>>> import numpy as np
>>> from numpy import linalg as LA
>>> np.set_printoptions(precision=1, suppress=True, linewidth=140, legacy="1.25")
>>> rnd = lambda a: np.round(a, 1) + 0
>>> K = np.load("out12.npy")
>>> print(K)
[[  1.1   0.5  -4.9]
 [ 24.5  -1.6   1.4]
 [ 31.5   0.9   1.2]
 [-17.1   0.4  -1.7]
 [ 27.4   0.9  -6.6]
 [ 15.8  -0.5  -4.5]
 [ 31.3   1.    0.9]
 [ 19.1   1.3   2. ]
 [-21.8  -0.8   3.9]
 [ 35.2   0.6  -1.8]
 [-50.3   1.    2.6]
 [ -6.3  -0.5  -1. ]
 [ 23.5   1.4  -4.6]
 [ 12.6   0.5   4.5]
 [  9.2   0.3   4.2]
 [ -5.2   1.1   5.2]
 [ 27.4  -1.8  -5. ]
 [ 56.5   0.8  -4.8]]
>>> M2 = K / np.sqrt((K ** 2).mean(axis=1, keepdims=True))
>>> print(LA.matrix_rank(K - K.mean(axis=1, keepdims=True)))
2
>>> print(rnd(LA.norm(M2, axis=1)))
[1.7 1.7 1.7 1.7 1.7 1.7 1.7 1.7 1.7 1.7 1.7 1.7 1.7 1.7 1.7 1.7 1.7 1.7]
>>> print(LA.matrix_rank(M2) == LA.matrix_rank(K))
True
>>> W2 = K[[8, 14]].astype(float)
>>> for _ in range(3):
...     labels = LA.norm(K[:, None] - W2, axis=-1).argmin(axis=1)
...     W2 = np.array([K[labels == j].mean(axis=0) for j in range(2)])
... 
>>> print(labels)
[0 1 1 0 1 1 1 1 0 1 0 0 1 1 1 0 1 1]
>>> print(rnd(W2))
[[-16.6   0.3   0.7]
 [ 26.2   0.3  -1.1]]
>>> print(rnd(W2[1] - W2[0]))
[42.8  0.  -1.8]
>>> print(np.abs(W2[1] - W2[0]).argmax())
0
>>> print(K.sum(axis=0))
[214.4   5.5  -9. ]
>>> print(LA.matrix_rank(K))
3
>>> print(rnd(K.mean(axis=0)))
[11.9  0.3 -0.5]
>>> print(np.abs(K).max())
56.5
>>> data = np.loadtxt("x.csv", delimiter=",")
>>> print(rnd(data))
[[ 12.4   1.4 -15.5]
 [ 10.8   0.8 -13. ]
 [ 10.7   0.7 -12.9]
 [ 10.4   0.6 -12.4]
 [ 10.3   0.6 -12.2]
 [  7.3  -0.3  -7.7]
 [  7.1  -0.4  -7.5]
 [  5.4  -0.8  -5.1]
 [  4.2  -0.9  -3.4]
 [  4.1  -0.9  -3.3]
 [  1.3  -0.8  -0.3]
 [  0.8  -0.6   0.1]
 [  0.7  -0.5   0.1]
 [  0.4  -0.4   0.2]
 [  0.2  -0.2   0.1]
 [  0.1  -0.1   0.1]
 [  0.    0.    0. ]
 [  0.    0.    0. ]
 [ -0.1   0.1  -0.2]
 [ -0.3   0.2  -0.4]
 [ -1.1  -1.1   0.1]
 [ -1.2  -1.4   0.3]
 [ -1.2  -1.4   0.4]
 [ -1.5  -2.    0.9]
 [ -5.7  -9.6   9.5]]
>>> labels = K[:, 1] > np.median(K[:, 1])
>>> u = K[labels].mean(axis=0) - K[~labels].mean(axis=0)
>>> print(((K - K.mean(axis=0)) @ u > 0).astype(int))
[0 1 1 0 1 1 1 1 0 1 0 0 1 1 0 0 1 1]
>>> print(labels.astype(int))
[0 0 1 0 1 0 1 1 0 1 1 0 1 0 0 1 0 1]
>>> print(rnd((((K - K.mean(axis=0)) @ u > 0) == labels).mean()))
0.7
>>> labels = data[:, 1] > np.median(data[:, 1])
>>> u = data[labels].mean(axis=0) - data[~labels].mean(axis=0)
>>> print(rnd(u))
[ 4.1  1.9 -5.5]
>>> print((((data - data.mean(axis=0)) @ u > 0) == labels).mean())
0.6
>>> W2 = data[[2, 0]].astype(float)
>>> for _ in range(7):
...     labels = LA.norm(data[:, None] - W2, axis=-1).argmin(axis=1)
...     W2 = np.array([data[labels == j].mean(axis=0) for j in range(2)])
... 
>>> print(labels)
[1 1 1 1 1 1 1 0 0 0 0 0 0 0 0 0 0 0 0 0 0 0 0 0 0]
>>> print(np.abs(W2[1] - W2[0]).argmax())
2
>>> print(np.bincount(labels))
[18  7]
